$ ipython --no-banner

In [1]: import numpy as np

In [2]: np.set_printoptions(suppress=True, linewidth=200)

In [3]: tidy = lambda a: np.round(a, 2) + 0

In [4]: basis = np.sign(np.array([[5, -4, -2, 3], [-2, 1, 3, -5], [-5, 2, 2, 0], [-1, 5, -3, -1]]))

In [5]: other = (np.tril(basis, -1) + np.eye(4)) @ (np.triu(basis, 1) + np.eye(4))

In [6]: ev = np.array([-2, 1, -3, 2])

In [7]: X = np.rint(other * ev @ np.linalg.inv(other)) + 0

In [8]: X
Out[8]: 
array([[ -5.,  -9.,   5.,   1.],
       [  6.,  16., -10.,  -2.],
       [  6.,  19., -13.,  -2.],
       [  6.,   9.,  -5.,   0.]])

In [9]: other = np.linalg.inv(X)

In [10]: tidy(np.linalg.det(X) * other)
Out[10]: 
array([[-24., -22.,  10.,  -6.],
       [ 36.,  38., -20.,  12.],
       [ 36.,  42., -24.,  12.],
       [ 36.,  22., -10.,  18.]])

In [11]: tidy(other)
Out[11]: 
array([[-2.  , -1.83,  0.83, -0.5 ],
       [ 3.  ,  3.17, -1.67,  1.  ],
       [ 3.  ,  3.5 , -2.  ,  1.  ],
       [ 3.  ,  1.83, -0.83,  1.5 ]])

In [12]: tidy(np.abs(np.linalg.eigvals(X)).max())
Out[12]: np.float64(3.0)

In [13]: tidy(np.linalg.det(X))
Out[13]: np.float64(12.0)

In [14]: np.allclose(X @ X.T, X.T @ X)
Out[14]: False

In [15]: np.linalg.determinant(X)
AttributeError: module 'numpy.linalg' has no attribute 'determinant'


In [16]: tidy(np.linalg.matrix_power(X, 4))
Out[16]: 
array([[  31.,   65.,  -65.,   15.],
       [ -30., -114.,  130.,  -30.],
       [ -30., -195.,  211.,  -30.],
       [ -30.,  -65.,   65.,  -14.]])

In [17]: X @ X
Out[17]: 
array([[  7.,   5.,  -5.,   3.],
       [ -6.,  -6.,  10.,  -6.],
       [ -6., -15.,  19.,  -6.],
       [ -6.,  -5.,   5.,  -2.]])

In [18]: (X + X.T) / 2
Out[18]: 
array([[ -5. ,  -1.5,   5.5,   3.5],
       [ -1.5,  16. ,   4.5,   3.5],
       [  5.5,   4.5, -13. ,  -3.5],
       [  3.5,   3.5,  -3.5,   0. ]])

In [19]: arr = 0.7 ** np.abs(np.subtract.outer(np.arange(6), np.arange(6)))

In [20]: tidy(arr)
Out[20]: 
array([[1.  , 0.7 , 0.49, 0.34, 0.24, 0.17],
       [0.7 , 1.  , 0.7 , 0.49, 0.34, 0.24],
       [0.49, 0.7 , 1.  , 0.7 , 0.49, 0.34],
       [0.34, 0.49, 0.7 , 1.  , 0.7 , 0.49],
       [0.24, 0.34, 0.49, 0.7 , 1.  , 0.7 ],
       [0.17, 0.24, 0.34, 0.49, 0.7 , 1.  ]])

In [21]: ev, vecs = np.linalg.eigh(arr)

In [22]: np.unique(ev.round(6) + 0, return_counts=True)[1]
Out[22]: array([1, 1, 1, 1, 1, 1])

In [23]: tidy(ev.sum()), np.trace(arr)
Out[23]: (np.float64(6.0), np.float64(6.0))

In [24]: tidy(vecs.T @ arr @ vecs)
Out[24]: 
array([[0.19, 0.  , 0.  , 0.  , 0.  , 0.  ],
       [0.  , 0.23, 0.  , 0.  , 0.  , 0.  ],
       [0.  , 0.  , 0.33, 0.  , 0.  , 0.  ],
       [0.  , 0.  , 0.  , 0.57, 0.  , 0.  ],
       [0.  , 0.  , 0.  , 0.  , 1.28, 0.  ],
       [0.  , 0.  , 0.  , 0.  , 0.  , 3.42]])

In [25]: (ev > 1e-8).sum(), (ev < -1e-8).sum()
Out[25]: (np.int64(6), np.int64(0))

In [26]: tidy(np.linalg.eigvalsh(arr @ arr))
Out[26]: array([ 0.04,  0.05,  0.11,  0.32,  1.63, 11.67])

In [27]: tidy(vecs @ np.diag(ev) @ vecs.T)
Out[27]: 
array([[1.  , 0.7 , 0.49, 0.34, 0.24, 0.17],
       [0.7 , 1.  , 0.7 , 0.49, 0.34, 0.24],
       [0.49, 0.7 , 1.  , 0.7 , 0.49, 0.34],
       [0.34, 0.49, 0.7 , 1.  , 0.7 , 0.49],
       [0.24, 0.34, 0.49, 0.7 , 1.  , 0.7 ],
       [0.17, 0.24, 0.34, 0.49, 0.7 , 1.  ]])

In [28]: tidy(np.linalg.norm(arr, axis=1))
Out[28]: array([1.39, 1.55, 1.61, 1.61, 1.55, 1.39])

In [29]: tidy(arr[3] @ arr[2])
Out[29]: np.float64(2.42)

In [30]: tidy(np.linalg.norm(arr, 1)), tidy(np.linalg.norm(arr, np.inf))
Out[30]: (np.float64(3.72), np.float64(3.72))

In [31]: tidy(np.linalg.norm(arr[3], 1)), tidy(np.linalg.norm(arr[3], np.inf))
Out[31]: (np.float64(3.72), np.float64(1.0))

In [32]: tidy(np.linalg.norm(arr, "nuc"))
Out[32]: np.float64(6.0)

In [33]: tidy(np.linalg.norm(arr[3] - arr[2]))
Out[33]: np.float64(0.56)

In [34]: r0, v = arr[1], arr[0]

In [35]: tidy(r0 @ v)
Out[35]: np.float64(2.03)

In [36]: tidy(r0 @ r0)
Out[36]: np.float64(2.4)

In [37]: p = (r0 @ v) / (r0 @ r0) * r0

In [38]: np.linalg.matrix_rank(np.outer(r0, v))
Out[38]: np.int64(1)

In [39]: x0 = np.array([1, 1, 4, 5])

In [40]: rhs = X @ x0

In [41]: rhs
Out[41]: array([ 11., -28., -37.,  -5.])

In [42]: tidy(np.linalg.solve(X, rhs))
Out[42]: array([1., 1., 4., 5.])

In [43]: tidy(np.linalg.solve(X, X[:, 0]))
Out[43]: array([1., 0., 0., 0.])

In [44]: rng = np.random.default_rng(93)

In [45]: idx = rng.permutation(6)

In [46]: idx
Out[46]: array([3, 1, 2, 5, 4, 0])

In [47]: other = arr[idx][:, idx]

In [48]: np.diag(other)
Out[48]: array([1., 1., 1., 1., 1., 1.])

In [49]: tidy(other)
Out[49]: 
array([[1.  , 0.49, 0.7 , 0.49, 0.7 , 0.34],
       [0.49, 1.  , 0.7 , 0.24, 0.34, 0.7 ],
       [0.7 , 0.7 , 1.  , 0.34, 0.49, 0.49],
       [0.49, 0.24, 0.34, 1.  , 0.7 , 0.17],
       [0.7 , 0.34, 0.49, 0.7 , 1.  , 0.24],
       [0.34, 0.7 , 0.49, 0.17, 0.24, 1.  ]])

In [50]: tidy(np.linalg.det(other)), tidy(np.linalg.det(arr[idx]))
Out[50]: (np.float64(0.03), np.float64(0.03))

In [51]: tidy(np.sort(np.abs(np.linalg.eigvals(other))))
Out[51]: array([0.19, 0.23, 0.33, 0.57, 1.28, 3.42])

In [52]: data = np.loadtxt("out10.csv", delimiter=",")

In [53]: data
Out[53]: 
array([[ 1., -2., -6., -2.],
       [-2., -2., -6.,  2.],
       [-2., -2., -6.,  3.],
       [-1., -1., -3.,  0.],
       [ 0.,  1.,  3.,  1.]])

In [54]: left, sigma, Vt = np.linalg.svd(data)

In [55]: tidy(sigma)
Out[55]: array([12.09,  4.61,  0.83,  0.  ])

In [56]: other = left[:, :3] @ np.diag(sigma[:3]) @ Vt[:3]

In [57]: tidy(np.linalg.norm(data - other) / np.linalg.norm(data))
Out[57]: np.float64(0.0)

In [58]: tidy(np.linalg.norm(data - other, 2)), tidy(sigma[3])
Out[58]: (np.float64(0.0), np.float64(0.0))

In [59]: np.linalg.matrix_rank(other)
Out[59]: np.int64(3)

In [60]: tidy(np.trace(np.linalg.pinv(data) @ data))
Out[60]: np.float64(3.0)

In [61]: np.abs(np.diag(np.linalg.qr(data)[1])) > 1e-9
Out[61]: array([ True,  True, False,  True])

In [62]: np.unique(data.round(6), axis=0).shape
Out[62]: (5, 4)

In [63]: tidy(data @ np.linalg.pinv(data) @ data)
Out[63]: 
array([[ 1., -2., -6., -2.],
       [-2., -2., -6.,  2.],
       [-2., -2., -6.,  3.],
       [-1., -1., -3.,  0.],
       [ 0.,  1.,  3.,  1.]])

In [64]: np.allclose(data[:-1].T @ np.linalg.lstsq(data[:-1].T, data[-1])[0], data[-1])
Out[64]: True

In [65]: tidy(np.linalg.norm(data, 2) / np.linalg.norm(data))
Out[65]: np.float64(0.93)

In [66]: np.linalg.matrix_rank(data, rtol=0.1)
Out[66]: np.int64(2)

In [67]: np.linalg.cond(data) > 100
Out[67]: np.True_

In [68]: np.argsort(-np.linalg.norm(data, axis=0).round(6), kind="stable")[:3]
Out[68]: array([2, 3, 1])

In [69]: left, sigma, Vt = np.linalg.svd(data, full_matrices=False)

In [70]: tidy(sigma / sigma[0])
Out[70]: array([1.  , 0.38, 0.07, 0.  ])

In [71]: tidy(left.T @ data @ Vt.T)
Out[71]: 
array([[12.09,  0.  ,  0.  ,  0.  ],
       [ 0.  ,  4.61,  0.  ,  0.  ],
       [ 0.  ,  0.  ,  0.83,  0.  ],
       [ 0.  ,  0.  ,  0.  ,  0.  ]])

In [72]: tidy(np.abs(Vt[0]))
Out[72]: array([0.17, 0.31, 0.93, 0.14])

In [73]: np.allclose(left * sigma @ Vt, data)
Out[73]: True

In [74]: feats = np.load("a.npy")

In [75]: feats
Out[75]: 
array([[29, -1,  0, -3,  3],
       [ 2, 11, -1,  3, -2],
       [-3,  3, 22, -3,  0],
       [ 0,  1,  3, 28,  2],
       [ 0, -1, -3, -1, 11]])

In [76]: np.einsum("ij,ji->", feats, feats)
Out[76]: np.int64(2329)

In [77]: np.kron(np.eye(2, dtype=int), feats)
Out[77]: 
array([[29, -1,  0, -3,  3,  0,  0,  0,  0,  0],
       [ 2, 11, -1,  3, -2,  0,  0,  0,  0,  0],
       [-3,  3, 22, -3,  0,  0,  0,  0,  0,  0],
       [ 0,  1,  3, 28,  2,  0,  0,  0,  0,  0],
       [ 0, -1, -3, -1, 11,  0,  0,  0,  0,  0],
       [ 0,  0,  0,  0,  0, 29, -1,  0, -3,  3],
       [ 0,  0,  0,  0,  0,  2, 11, -1,  3, -2],
       [ 0,  0,  0,  0,  0, -3,  3, 22, -3,  0],
       [ 0,  0,  0,  0,  0,  0,  1,  3, 28,  2],
       [ 0,  0,  0,  0,  0,  0, -1, -3, -1, 11]])

In [78]: tidy(np.linalg.eigvals(feats).sum().real)
Out[78]: np.float64(101.0)

In [79]: np.einsum("ii->", feats)
Out[79]: np.int64(101)

In [80]: cov = feats.T @ feats

In [81]: tidy(np.linalg.svd(feats, compute_uv=False) ** 2)
Out[81]: array([926.17, 770.13, 499.23, 154.02,  90.44])

In [82]: (feats @ feats.T).shape
Out[82]: (5, 5)

In [83]: np.unravel_index(np.abs(feats).argmax(), feats.shape)
Out[83]: (np.int64(0), np.int64(0))

In [84]: feats - feats[0]
Out[84]: 
array([[  0,   0,   0,   0,   0],
       [-27,  12,  -1,   6,  -5],
       [-32,   4,  22,   0,  -3],
       [-29,   2,   3,  31,  -1],
       [-29,   0,  -3,   2,   8]])

In [85]: np.linalg.rank(feats)
AttributeError: module 'numpy.linalg' has no attribute 'rank'


In [86]: feats.shape
Out[86]: (5, 5)

In [87]: tidy(np.linalg.svd(feats, compute_uv=False))
Out[87]: array([30.43, 27.75, 22.34, 12.41,  9.51])

In [88]: np.count_nonzero(feats)
Out[88]: np.int64(21)

In [89]: np.linalg.matrix_rank(feats)
Out[89]: np.int64(5)

In [90]: feats.mean(axis=0)
Out[90]: array([5.6, 2.6, 4.2, 4.8, 2.8])

In [91]: r0 = np.array([2, -2, -2])

In [92]: np.convolve(feats[0], r0)
Out[92]: array([ 58, -60, -56,  -4,  12,   0,  -6])

In [93]: np.array([np.convolve(row, r0, "same") for row in feats])
Out[93]: 
array([[-60, -56,  -4,  12,   0],
       [ 18, -28, -14,  -8,  -2],
       [ 12,  44, -56, -38,   6],
       [  2,   4,  48, -58, -60],
       [ -2,  -4,   6,  30, -20]])

In [94]: np.correlate(feats[0], feats[2], "full")
Out[94]: array([  0, -87, 641,  65, -81, -72,  57,  18,  -9])

In [95]: np.cross(feats[0, :3], feats[2, :3])
Out[95]: array([ -22, -638,   84])

In [96]: K = np.array([[3, 3, 0, 0], [3, 1, 0, 0], [0, 0, 3, 3], [0, 0, 3, 1]])

In [97]: (np.linalg.matrix_power((K != 0) + (K.T != 0) + np.eye(4), 4) > 0).astype(int)
Out[97]: 
array([[1, 1, 0, 0],
       [1, 1, 0, 0],
       [0, 0, 1, 1],
       [0, 0, 1, 1]])

In [98]: tidy(np.sort(np.linalg.eigvals(K).real))
Out[98]: array([-1.16, -1.16,  5.16,  5.16])

In [99]: (K != 0).astype(int)
Out[99]: 
array([[1, 1, 0, 0],
       [1, 1, 0, 0],
       [0, 0, 1, 1],
       [0, 0, 1, 1]])
